$ ipython --no-banner

In [1]: import numpy as np

In [2]: import numpy.linalg as la

In [3]: np.set_printoptions(suppress=True, linewidth=200)

In [4]: data = np.load("dump.npy")

In [5]: print(data.round(1))
[[ 0.8  0.3 -0.3]
 [ 0.3  0.1 -0.1]
 [-0.3 -0.1  0.1]]

In [6]: # a projection of rank 1

In [7]: rng = np.random.default_rng(26)

In [8]: out = data + rng.integers(-2, 3, (3, 1)) @ rng.integers(-2, 3, (1, 3))

In [9]: print(out.round(1))
[[-1.2 -1.7 -4.3]
 [ 0.3  0.1 -0.1]
 [-0.3 -0.1  0.1]]

In [10]: print(la.matrix_rank(out - data, tol=1e-8))
1

In [11]: print(out - data)
[[-2. -2. -4.]
 [ 0.  0.  0.]
 [ 0.  0.  0.]]

In [12]: print(la.matrix_rank(data, rtol=0.1))
1

In [13]: print(round(float(la.norm(data, 2) / la.norm(data)), 1))
1.0

In [14]: w, V = la.eigh(data)

In [15]: print(np.abs(V[:, -1]).round(6).argmax())
0

In [16]: print(np.round(la.eigvalsh(data @ data), 1) + 0)
[0. 0. 1.]

In [17]: print(np.unique(w.round(6) + 0, return_counts=True)[1])
[2 1]

In [18]: print((w > 1e-8).sum(), (w < -1e-8).sum())
1 0

In [19]: print(np.round(V.T @ V, 1) + 0)
[[1. 0. 0.]
 [0. 1. 0.]
 [0. 0. 1.]]

In [20]: print(np.round(V @ np.diag(w) @ V.T, 1))
[[ 0.8  0.3 -0.3]
 [ 0.3  0.1 -0.1]
 [-0.3 -0.1  0.1]]

In [21]: print(round(float(w.sum()), 1), np.trace(data))
1.0 1.0

In [22]: z = rng.permutation(3)

In [23]: print(z)
[2 1 0]

In [24]: out = data[z][:, z]

In [25]: print(np.allclose(out, data))
False

In [26]: print(out.round(1))
[[ 0.1 -0.1 -0.3]
 [-0.1  0.1  0.3]
 [-0.3  0.3  0.8]]

In [27]: arr = np.load("x.npy")

In [28]: print(arr)
[[ 1.  0.  0.  0.]
 [ 0. -1. -3. -5.]
 [ 0.  1.  5.  3.]
 [ 0.  0. -3.  2.]]

In [29]: # splits into 2 blocks

In [30]: print(np.round(np.sort(la.eigvals(arr).real), 1))
[0.1 1.  2.9 2.9]

In [31]: print(arr @ arr)
[[  1.   0.   0.   0.]
 [  0.  -2.   3. -14.]
 [  0.   4.  13.  16.]
 [  0.  -3. -21.  -5.]]

In [32]: print(round(la.det(arr), 1))
2.0

In [33]: print(np.flatnonzero(la.matrix_power((arr != 0) + (arr.T != 0) + np.eye(4), 4)[2]))
[1 2 3]

In [34]: U, sig, VT = la.svd(arr)

In [35]: print(sig.round(1))
[8.2 4.  1.  0.1]

In [36]: out = U[:, :3] @ np.diag(sig[:3]) @ VT[:3]

In [37]: print(out.round(1) + 0)
[[ 1.  0.  0.  0.]
 [ 0. -1. -3. -5.]
 [ 0.  1.  5.  3.]
 [ 0.  0. -3.  2.]]

In [38]: print(np.round(la.norm(arr - out) / la.norm(arr), 1))
0.0

In [39]: out = la.inv(arr)

In [40]: print(np.allclose(out, arr.T))
False

In [41]: print(np.round(la.inv(out), 1) + 0)
[[ 1.  0.  0.  0.]
 [ 0. -1. -3. -5.]
 [ 0.  1.  5.  3.]
 [ 0.  0. -3.  2.]]

In [42]: print((np.abs(out) > 1e-9).astype(int))
[[1 0 0 0]
 [0 1 1 1]
 [0 1 1 1]
 [0 1 1 1]]

In [43]: print(round(float(la.cond(arr)), 1))
134.8

In [44]: print(np.round(la.det(arr) * la.det(out), 1))
1.0

In [45]: print(np.round(la.det(arr) * out, 1))
[[ 2.  0.  0.  0.]
 [-0. 19. 21. 16.]
 [-0. -2. -2. -2.]
 [-0. -3. -3. -2.]]

In [46]: print(round(la.slogdet(arr)[0], 1))
1.0

In [47]: def softmax(z):
    ...:     e = np.exp(z - z.max(axis=-1, keepdims=True))
    ...:     return e / e.sum(axis=-1, keepdims=True)
    ...: 

In [48]: print(np.round(softmax(10 * arr[2]), 1) + 0)
[0. 0. 1. 0.]

In [49]: print(np.round(softmax(arr[2] + 4), 1) + 0)
[0.  0.  0.9 0.1]

In [50]: S = arr @ arr.T / np.sqrt(4)

In [51]: print(np.round(softmax(S)[2] @ arr, 1) + 0)
[0. 1. 5. 3.]

In [52]: print(np.round(softmax(S), 1) + 0)
[[0.4 0.2 0.2 0.2]
 [0.  1.  0.  0. ]
 [0.  0.  1.  0. ]
 [0.  0.  0.  1. ]]
